$ python3 -q
>>> import numpy as np
>>> import numpy.linalg as la
>>> np.set_printoptions(precision=2, suppress=True, linewidth=160)
>>> def rd(a):
...     return np.round(a, 2) + 0
... 
>>> m1 = np.load("mat.npy")
>>> m1
array([[-2,  2,  0,  2,  3,  2, -1],
       [ 2,  4,  2,  2,  2, -1,  2],
       [ 0,  2,  0, -4,  3,  2,  2],
       [ 2,  2, -4,  0,  1,  1,  2],
       [ 3,  2,  3,  1,  0, -1,  0],
       [ 2, -1,  2,  1, -1,  0,  0],
       [-1,  2,  2,  2,  0,  0,  2]])
>>> u = np.array([-3, 1])
>>> np.polyval(u, m1[4])
array([-8, -5, -8, -2,  1,  4,  1])
>>> np.convolve(m1[4], u)
array([-9, -3, -7,  0,  1,  3, -1,  0])
>>> ev, vecs = la.eigh(m1)
>>> rd(vecs.T @ m1 @ vecs)
array([[-7.36,  0.  ,  0.  ,  0.  ,  0.  ,  0.  ,  0.  ],
       [ 0.  , -5.24,  0.  ,  0.  ,  0.  ,  0.  ,  0.  ],
       [ 0.  ,  0.  , -0.71,  0.  ,  0.  ,  0.  ,  0.  ],
       [ 0.  ,  0.  ,  0.  ,  1.73,  0.  ,  0.  ,  0.  ],
       [ 0.  ,  0.  ,  0.  ,  0.  ,  2.78,  0.  ,  0.  ],
       [ 0.  ,  0.  ,  0.  ,  0.  ,  0.  ,  4.49,  0.  ],
       [ 0.  ,  0.  ,  0.  ,  0.  ,  0.  ,  0.  ,  8.31]])
>>> rd(la.eigvalsh(m1 + -2 * np.eye(7)))
array([-9.36, -7.24, -2.71, -0.27,  0.78,  2.49,  6.31])
>>> rd(la.eigvalsh(m1 @ m1))
array([ 0.5 ,  3.  ,  7.71, 20.18, 27.49, 54.11, 69.01])
>>> rd(np.abs(vecs[:, -1]))
array([0.27, 0.71, 0.3 , 0.23, 0.4 , 0.03, 0.35])
>>> np.abs(vecs[:, -1]).round(6).argmax()
np.int64(1)
>>> data = np.array([[-2, -4, 0],
...     [0, 0, 0],
...     [0, 0, 0],
...     [0, 0, 0],
...     [0, 0, 0],
...     [0, 3, 0],
...     [0, -1, 0],
...     [0, 0, 3]])
>>> # row 2 repeats row 1
>>> P = data @ la.solve(data.T @ data, data.T)
>>> rd((np.eye(8) - P) @ data)
array([[0., 0., 0.],
       [0., 0., 0.],
       [0., 0., 0.],
       [0., 0., 0.],
       [0., 0., 0.],
       [0., 0., 0.],
       [0., 0., 0.],
       [0., 0., 0.]])
>>> rd(P @ data[:, 1])
array([-4.,  0.,  0.,  0.,  0.,  3., -1.,  0.])
>>> other = np.array([[2, -4, 4, -4, -2, -3, 4, -2, -5],
...     [-3, -5, -5, -4, 4, 0, -4, 1, -3],
...     [5, 1, 1, 1, 5, -2, -3, 1, -2],
...     [-2, 0, -5, 4, 5, -5, -1, 5, 3],
...     [-2, -2, 4, 0, -4, 3, 1, -5, -3],
...     [-5, -1, -4, 5, 3, -1, -2, 1, -5],
...     [0, -3, 2, 3, 4, 2, 1, -1, 2],
...     [3, -5, -5, -5, -4, -1, -4, -2, -4],
...     [2, -5, -5, -3, -3, 1, 5, 1, 2]])
>>> other[-1] = other[0]
>>> M = other + 0.02 * np.eye(9)
>>> M
array([[ 2.02, -4.  ,  4.  , -4.  , -2.  , -3.  ,  4.  , -2.  , -5.  ],
       [-3.  , -4.98, -5.  , -4.  ,  4.  ,  0.  , -4.  ,  1.  , -3.  ],
       [ 5.  ,  1.  ,  1.02,  1.  ,  5.  , -2.  , -3.  ,  1.  , -2.  ],
       [-2.  ,  0.  , -5.  ,  4.02,  5.  , -5.  , -1.  ,  5.  ,  3.  ],
       [-2.  , -2.  ,  4.  ,  0.  , -3.98,  3.  ,  1.  , -5.  , -3.  ],
       [-5.  , -1.  , -4.  ,  5.  ,  3.  , -0.98, -2.  ,  1.  , -5.  ],
       [ 0.  , -3.  ,  2.  ,  3.  ,  4.  ,  2.  ,  1.02, -1.  ,  2.  ],
       [ 3.  , -5.  , -5.  , -5.  , -4.  , -1.  , -4.  , -1.98, -4.  ],
       [ 2.  , -4.  ,  4.  , -4.  , -2.  , -3.  ,  4.  , -2.  , -4.98]])
>>> rd(np.diff(M, axis=0))
array([[ -5.02,  -0.98,  -9.  ,   0.  ,   6.  ,   3.  ,  -8.  ,   3.  ,   2.  ],
       [  8.  ,   5.98,   6.02,   5.  ,   1.  ,  -2.  ,   1.  ,   0.  ,   1.  ],
       [ -7.  ,  -1.  ,  -6.02,   3.02,   0.  ,  -3.  ,   2.  ,   4.  ,   5.  ],
       [  0.  ,  -2.  ,   9.  ,  -4.02,  -8.98,   8.  ,   2.  , -10.  ,  -6.  ],
       [ -3.  ,   1.  ,  -8.  ,   5.  ,   6.98,  -3.98,  -3.  ,   6.  ,  -2.  ],
       [  5.  ,  -2.  ,   6.  ,  -2.  ,   1.  ,   2.98,   3.02,  -2.  ,   7.  ],
       [  3.  ,  -2.  ,  -7.  ,  -8.  ,  -8.  ,  -3.  ,  -5.02,  -0.98,  -6.  ],
       [ -1.  ,   1.  ,   9.  ,   1.  ,   2.  ,  -2.  ,   8.  ,  -0.02,  -0.98]])
>>> np.count_nonzero(M)
np.int64(77)
>>> rd(la.norm(M))
np.float64(30.23)
>>> M.sum(axis=1)
array([ -9.98, -18.98,   7.02,   4.02,  -7.98,  -8.98,  10.02, -26.98,  -9.98])
>>> rd(M.mean(axis=0))
array([ 0.  , -2.55, -0.44, -0.44,  1.  , -1.11, -0.44, -0.44, -2.44])
>>> rd(la.norm(M, 2) / la.norm(M))
np.float64(0.64)
>>> [round(float(x), 2) for x in la.svd(M, compute_uv=False)[:3]]
[19.25, 15.06, 10.26]
>>> la.cond(M) > 100
np.True_
>>> rd(la.eigvalsh(m1).min())
np.float64(-7.36)
